$ python -q
>>> import numpy as np
>>> import numpy.linalg as la
>>> np.set_printoptions(suppress=True, linewidth=160)
>>> M = np.load("a.npy")
>>> print(M)
[[ 0.  0.  0.  0. -8. -4.]
 [ 0.  0.  0.  0.  5. -5.]
 [ 0.  0.  0.  0. -1.  0.]
 [ 0.  0.  0.  0.  6. -6.]
 [-8.  5. -1.  6.  0.  0.]
 [-4. -5.  0. -6.  0.  0.]]
>>> print([round(float(la.det(M[:i, :i])), 2) + 0 for i in range(1, 7)])
[0.0, 0.0, 0.0, 0.0, 0.0, 0.0]
>>> print(np.all(la.eigvalsh(M) > 0))
False
>>> print(round(la.eigvalsh(M).min(), 1))
-11.8
>>> print(np.unique(M.round(6), axis=0).shape)
(6, 6)
>>> print(np.allclose(M[:-1].T @ la.lstsq(M[:-1].T, M[-1])[0], M[-1]))
False
>>> m1 = np.load("run17.npy")
>>> print(m1)
[[  0.1   7.4  -1.4]
 [ -2.1  -7.3  -5.3]
 [  0.1   6.9  -4.2]
 [  1.  -13.8   9.9]
 [  2.6 -25.3  17.2]
 [ -0.2  -1.4   0.2]
 [  0.5   0.    3.3]
 [ -2.1  14.2  -8.5]
 [ -0.6   7.3  -5.7]
 [ -3.9  15.8 -13.2]
 [  3.   -3.5   5.4]
 [  4.5 -19.9  19.3]
 [  5.6 -14.6  18.2]
 [  5.5  -7.4  10.9]
 [ -0.7   4.9  -2.8]
 [  0.7  14.3  -4.9]
 [ -2.  -13.4   1.7]
 [  3.1  16.8  -4.2]
 [ -2.5  35.2 -24.3]
 [  1.4  -6.2   6.1]
 [ -1.7  17.5 -11.2]
 [  0.3 -11.    7. ]
 [ -0.8   3.9  -0.6]
 [ -4.3  20.3 -20.4]
 [  2.2   9.2   0.7]
 [  2.7  -6.5   8.6]
 [ -0.5   5.3  -3.4]
 [  6.2 -28.7  23.8]
 [ -6.1   9.  -15.4]
 [  2.7 -27.4  21.8]
 [ -4.6  19.6 -17.5]
 [  2.   -3.6   2.1]]
>>> Xs = (m1 - m1.mean(axis=0)) / m1.std(axis=0)
>>> print(np.argwhere(np.abs(Xs) > 2))
[[18  1]
 [18  2]
 [28  0]]
>>> print(np.round(Xs.std(axis=0), 1))
[1. 1. 1.]
>>> b = la.lstsq(np.delete(Xs, 2, axis=1), Xs[:, 2])[0]
>>> print(np.abs(b).argmax())
1
